>>> import numpy as np
>>> import numpy.linalg as la
>>> np.set_printoptions(precision=3, suppress=True, linewidth=100, legacy="1.25")
>>> E = np.load("test3.npy")
>>> E
array([[-2,  0,  0,  3],
       [ 0,  1, -2, -1],
       [ 0,  0,  3,  1],
       [ 0,  0,  0, -2]])
>>> x = np.array([-1, 2, -2, 2])
>>> target = E @ x
>>> target
array([ 8,  4, -4, -4])
>>> la.solve(E, target)
array([-1.,  2., -2.,  2.])
>>> la.solve(E, -1 * target)
array([ 1., -2.,  2., -2.])
>>> la.solve(E, E[:, 1])
array([-0.,  1.,  0., -0.])
>>> O = E.astype(float).copy()
>>> for j in range(4):
...     O[:, j] -= O[:, :j] @ (O[:, :j].T @ O[:, j])
...     O[:, j] /= la.norm(O[:, j])
... 
>>> O.T @ E
array([[ 2.,  0.,  0., -3.],
       [ 0.,  1., -2., -1.],
       [ 0.,  0.,  3.,  1.],
       [ 0.,  0.,  0.,  2.]])
>>> X = np.loadtxt("case19.csv", delimiter=",")
>>> X
array([[ -0.3,  -1. ,   2.2],
       [ -2. ,   2.1,   0.5],
       [ -0.4,   1.6,  -0.2],
       [  0. ,   1.4,  -0.9],
       [  0.2,  -0.1,   0.4],
       [  1.1,   0.6,   0.3],
       [ -0.3,   0. ,   0.7],
       [-10. , -10. , -50. ],
       [  1.2,  -0.5,   0.2],
       [  1.1,  -0.2,  -0.1],
       [ -1.4,  -1. ,   0.6],
       [  1.3,   0.6,  -0.7],
       [ -1.2,  -0.1,  -1. ],
       [  1.1,  -0.3,  -0.7],
       [ -0.2,  -1.2,  -2.6],
       [  0. ,  -0.1,   1.3],
       [ -0.5,   0.1,   0.9],
       [ -1.1,   0.7,  -1.1],
       [ -1. ,  -0.5,  -1.6],
       [  0.9,   0.1,   0.1],
       [  1.7,   1.1,  -1.1],
       [ -0.3,   0.4,  -1.2],
       [  0.1,   0.1,  -0.5],
       [ -0.9,   0.3,  -3.1],
       [  0.3,   0.8,   1. ],
       [ -0.7,  -0.9,  -0.5],
       [ -0.8,   1.3,  -0.2],
       [  0.2,  -1.6,  -0.4],
       [ -0.3,  -0.3,  -0.3]])
>>> theta = np.radians(135)
>>> R = np.eye(4)
>>> R[0, 0] = R[3, 3] = np.cos(theta)
>>> R[0, 3], R[3, 0] = -np.sin(theta), np.sin(theta)
>>> R
array([[-0.707,  0.   ,  0.   , -0.707],
       [ 0.   ,  1.   ,  0.   ,  0.   ],
       [ 0.   ,  0.   ,  1.   ,  0.   ],
       [ 0.707,  0.   ,  0.   , -0.707]])
>>> A2 = E @ R.T
>>> print(np.abs(A2 - E).max(axis=0))
[1.414 0.    0.    6.536]
>>> np.allclose(E @ E.T, A2 @ A2.T)
True
>>> la.svd(E, compute_uv=False), la.svd(A2, compute_uv=False)
(array([4.548, 3.265, 1.   , 0.808]), array([4.548, 3.265, 1.   , 0.808]))
>>> A2
array([[-0.707,  0.   ,  0.   , -3.536],
       [ 0.707,  1.   , -2.   ,  0.707],
       [-0.707,  0.   ,  3.   , -0.707],
       [ 1.414,  0.   ,  0.   ,  1.414]])
>>> np.allclose(la.norm(E, axis=1), la.norm(A2, axis=1))
True
>>> w1 = np.array([[5, 3], [1, 4], [2, 4]])
>>> b = np.array([0, 2])
>>> hid = np.maximum(X @ w1 + b, 0)
>>> la.matrix_rank(hid)
2
>>> print((hid > 0).mean(axis=0))
[0.379 0.621]
>>> (hid > 0).astype(int)
array([[1, 1],
       [0, 1],
       [0, 1],
       [0, 1],
       [1, 1],
       [1, 1],
       [0, 1],
       [0, 0],
       [1, 1],
       [1, 1],
       [0, 0],
       [1, 1],
       [0, 0],
       [1, 1],
       [0, 0],
       [1, 1],
       [0, 1],
       [0, 0],
       [0, 0],
       [1, 1],
       [1, 1],
       [0, 0],
       [0, 1],
       [0, 0],
       [1, 1],
       [0, 0],
       [0, 1],
       [0, 0],
       [0, 0]])
>>> C = np.array([[1, 2, 2], [2, 1, 1]])
>>> w1 @ C
array([[11, 13, 13],
       [ 9,  6,  6],
       [10,  8,  8]])
>>> arr = np.load("sample12.npy")
>>> arr
array([[-1.,  3.,  0.,  0.],
       [ 3.,  4.,  3.,  0.],
       [ 0.,  3.,  3.,  3.],
       [ 0.,  0.,  3., -5.]])
>>> x = np.array([1, 2, 1, 1])
>>> print(arr @ np.eye(4)[1])
[3. 4. 3. 0.]
>>> arr @ (2 * x)
array([10., 28., 24., -4.])
>>> print(la.norm(arr @ x) <= la.norm(arr, 2) * la.norm(x) + 1e-9)
True
>>> arr @ np.ones(4)
array([ 2., 10.,  9., -2.])
>>> np.sign((arr @ x).round(6))
array([ 1.,  1.,  1., -1.])
>>> (arr @ x).argmax()
1
>>> [round(float(la.det(arr[:i, :i])), 2) + 0 for i in range(1, 5)]
[-1.0, -13.0, -30.0, 267.0]
>>> np.all(la.eigvalsh(arr) > 0)
False
>>> np.round(la.eigvalsh(arr).min(), 3)
-6.119
>>> evals, evecs = la.eigh(arr)
>>> np.round(evecs @ np.diag(evals) @ evecs.T, 3) + 0
array([[-1.,  3.,  0.,  0.],
       [ 3.,  4.,  3.,  0.],
       [ 0.,  3.,  3.,  3.],
       [ 0.,  0.,  3., -5.]])
>>> print(evals)
[-6.119 -2.597  2.25   7.466]
>>> np.round(evecs.T @ arr @ evecs, 3) + 0
array([[-6.119,  0.   ,  0.   ,  0.   ],
       [ 0.   , -2.597,  0.   ,  0.   ],
       [ 0.   ,  0.   ,  2.25 ,  0.   ],
       [ 0.   ,  0.   ,  0.   ,  7.466]])
>>> np.unique(evals.round(6) + 0, return_counts=True)[1]
array([1, 1, 1, 1])
>>> rng = np.random.default_rng(45)
>>> J = (rng.random((4, 4)) < 0.3) + np.eye(4)
>>> J /= J.sum(axis=1, keepdims=True)
>>> J
array([[1., 0., 0., 0.],
       [0., 1., 0., 0.],
       [0., 0., 1., 0.],
       [0., 0., 0., 1.]])
>>> x = np.array([1, -4, 2, -4])
>>> np.round(la.det(J), 3)
1.0
>>> print(la.inv(J))
[[1. 0. 0. 0.]
 [0. 1. 0. 0.]
 [0. 0. 1. 0.]
 [0. 0. 0. 1.]]
>>> np.round(la.norm(x), 3), round(la.norm(J @ x), 3)
(6.083, 6.083)
>>> np.sort(np.abs(np.degrees(np.angle(la.eigvals(J)))))
array([0., 0., 0., 0.])
>>> evals, evecs = la.eig(J)
>>> print(J @ evecs[:, 0] - evals[0] * evecs[:, 0])
[0. 0. 0. 0.]
>>> print(evals)
[1. 1. 1. 1.]
>>> np.sort(la.eigvals(la.inv(J)))
array([1., 1., 1., 1.])
>>> np.sort(la.eigvals(J @ J))
array([1., 1., 1., 1.])
>>> np.sort(np.abs(la.eigvals(J)))[::-1]
array([1., 1., 1., 1.])
>>> print(J @ np.ones(4))
[1. 1. 1. 1.]
>>> p = np.eye(4)[2]
>>> for _ in range(5):
...     p = p @ J
...     print(p.round(3))
... 
[0. 0. 1. 0.]
[0. 0. 1. 0.]
[0. 0. 1. 0.]
[0. 0. 1. 0.]
[0. 0. 1. 0.]
>>> evals, evecs = la.eigh(J)
>>> evecs.T @ J @ evecs
array([[1., 0., 0., 0.],
       [0., 1., 0., 0.],
       [0., 0., 1., 0.],
       [0., 0., 0., 1.]])
>>> (evals > 1e-8).sum(), (evals < -1e-8).sum()
(4, 0)
>>> evals.sum(), np.trace(J)
(4.0, 4.0)
>>> data = np.load("arr.npy")
>>> data
array([[ 42,  15, -24,  14],
       [ 15,  17, -30,  -7],
       [-24, -30,  58,  20],
       [ 14,  -7,  20,  68]])
>>> A2 = la.inv(data)
>>> print(la.det(data) * A2)
[[ 4606. -4844.  -112. -1414.]
 [-4844. 84872. 42888. -2880.]
 [ -112. 42888. 24922. -2892.]
 [-1414. -2880. -2892.  2370.]]
>>> la.inv(A2)
array([[ 42.,  15., -24.,  14.],
       [ 15.,  17., -30.,  -7.],
       [-24., -30.,  58.,  20.],
       [ 14.,  -7.,  20.,  68.]])
>>> round(float(la.slogdet(data)[0]), 3)
1.0
>>> print((np.abs(A2) > 1e-9).astype(int))
[[1 1 1 1]
 [1 1 1 1]
 [1 1 1 1]
 [1 1 1 1]]
>>> np.allclose(A2, data.T)
False
>>> la.norm(data, axis=0)
array([52.545, 38.249, 72.388, 72.588])
>>> data[3] @ data[1]
-985
>>> print(la.norm(data, axis=1).argmax())
3
>>> round(la.norm(data, 1), 3), round(la.norm(data, np.inf), 3)
(132.0, 132.0)
>>> feats = np.load("out12.npy")
>>> feats
array([[ 6.,  9.,  8.,  0.],
       [ 1.,  4.,  3.,  0.],
       [ 7.,  5.,  5.,  0.],
       [ 0.,  0.,  0., -3.]])
>>> C2 = feats.T @ feats
>>> (feats @ feats.T).shape
(4, 4)
>>> la.eigvalsh(C2)[::-1]
array([296.036,   9.93 ,   9.   ,   0.034])
>>> np.allclose(C2, C2.T)
True
>>> la.matrix_rank(C2)
4
>>> np.diag(C2)
array([ 86., 122.,  98.,   9.])
>>> U, sig, Vh = la.svd(feats)
>>> np.argmax(sig[:-1] / (sig[1:] + 1e-6)) + 1
3
>>> A2 = U[:, :3] @ np.diag(sig[:3]) @ Vh[:3]
>>> print(np.round(la.norm(feats - A2, 2), 3), round(sig[3], 3))
0.184 0.184
>>> round(float(la.norm(feats - A2) / la.norm(feats)), 3)
0.01
>>> print(la.matrix_rank(feats, rtol=0.05))
3
>>> la.matrix_rank(A2)
3
>>> x = np.array([-3, 1, -1, 1])
>>> h = np.maximum(feats @ x, 0)
>>> feats * (h > 1e-9)[:, None]
array([[ 0.,  0.,  0.,  0.],
       [ 0.,  0.,  0.,  0.],
       [ 0.,  0.,  0.,  0.],
       [ 0.,  0.,  0., -0.]])
>>> h
array([0., 0., 0., 0.])
>>> np.maximum(feats @ x, 0) - np.maximum(-feats @ x, 0)
array([-17.,  -2., -21.,  -3.])
>>> print(np.round(la.det(feats[::-1]), 3))
30.0
>>> np.einsum("ii->", feats)
12.0
>>> round(float(la.det(2 * feats)), 3), round(float(la.det(feats)), 3)
(480.0, 30.0)
>>> print(la.eigvals(feats))
[15.348 -1.     0.652 -3.   ]
>>> f = np.array([3, 1, -2, -2]) + 0.5
>>> M = np.outer(f, f) / (f @ f)
>>> M
array([[ 0.645,  0.276, -0.276, -0.276],
       [ 0.276,  0.118, -0.118, -0.118],
       [-0.276, -0.118,  0.118,  0.118],
       [-0.276, -0.118,  0.118,  0.118]])
>>> A2 = M / np.sqrt((M ** 2).mean(axis=1, keepdims=True))
>>> la.matrix_rank(A2) == la.matrix_rank(M)
True
>>> A2[2]
array([-1.606, -0.688,  0.688,  0.688])
>>> la.norm(A2, axis=1)
array([2., 2., 2., 2.])
>>> la.matrix_rank(M - M.mean(axis=1, keepdims=True))
1
>>> np.trace(M)
1.0
>>> np.round(np.sort(np.abs(la.eigvals(M))), 3) + 0
array([0., 0., 0., 1.])
>>> la.cond(M) > 100
True
>>> np.argsort(-la.norm(M, axis=0).round(6), kind="stable")[:3]
array([0, 1, 2])
>>> U, sig, Vh = la.svd(M)
>>> sig.round(3) + 0
array([1., 0., 0., 0.])
>>> A2 = U[:, :1] @ np.diag(sig[:1]) @ Vh[:1]
>>> np.round(np.abs(M - A2).max(), 3)
0.0
>>> la.matrix_rank(M, rtol=0.05)
1
>>> la.matrix_rank(A2)
1
>>> A2 = np.array([[-9, 3], [9, 9]])
>>> mat = np.tile(A2, (2, 2))
>>> mat
array([[-9,  3, -9,  3],
       [ 9,  9,  9,  9],
       [-9,  3, -9,  3],
       [ 9,  9,  9,  9]])
>>> C2 = mat.T @ mat
>>> print(C2)
[[324 108 324 108]
 [108 180 108 180]
 [324 108 324 108]
 [108 180 108 180]]
>>> la.matrix_rank(C2)
2
>>> np.allclose(C2, C2.T)
True
>>> np.trace(C2), (mat ** 2).sum()
(1008, 1008)
>>> print(np.allclose(mat, mat.T))
False
>>> (mat + mat.T) / 2
array([[-9.,  6., -9.,  6.],
       [ 6.,  9.,  6.,  9.],
       [-9.,  6., -9.,  6.],
       [ 6.,  9.,  6.,  9.]])
>>> np.round(np.sort(np.abs(la.eigvals(mat))), 3) + 0
array([ 0.   ,  0.   , 20.785, 20.785])
>>> np.round(np.abs(la.eigvals(mat)).max(), 3)
20.785
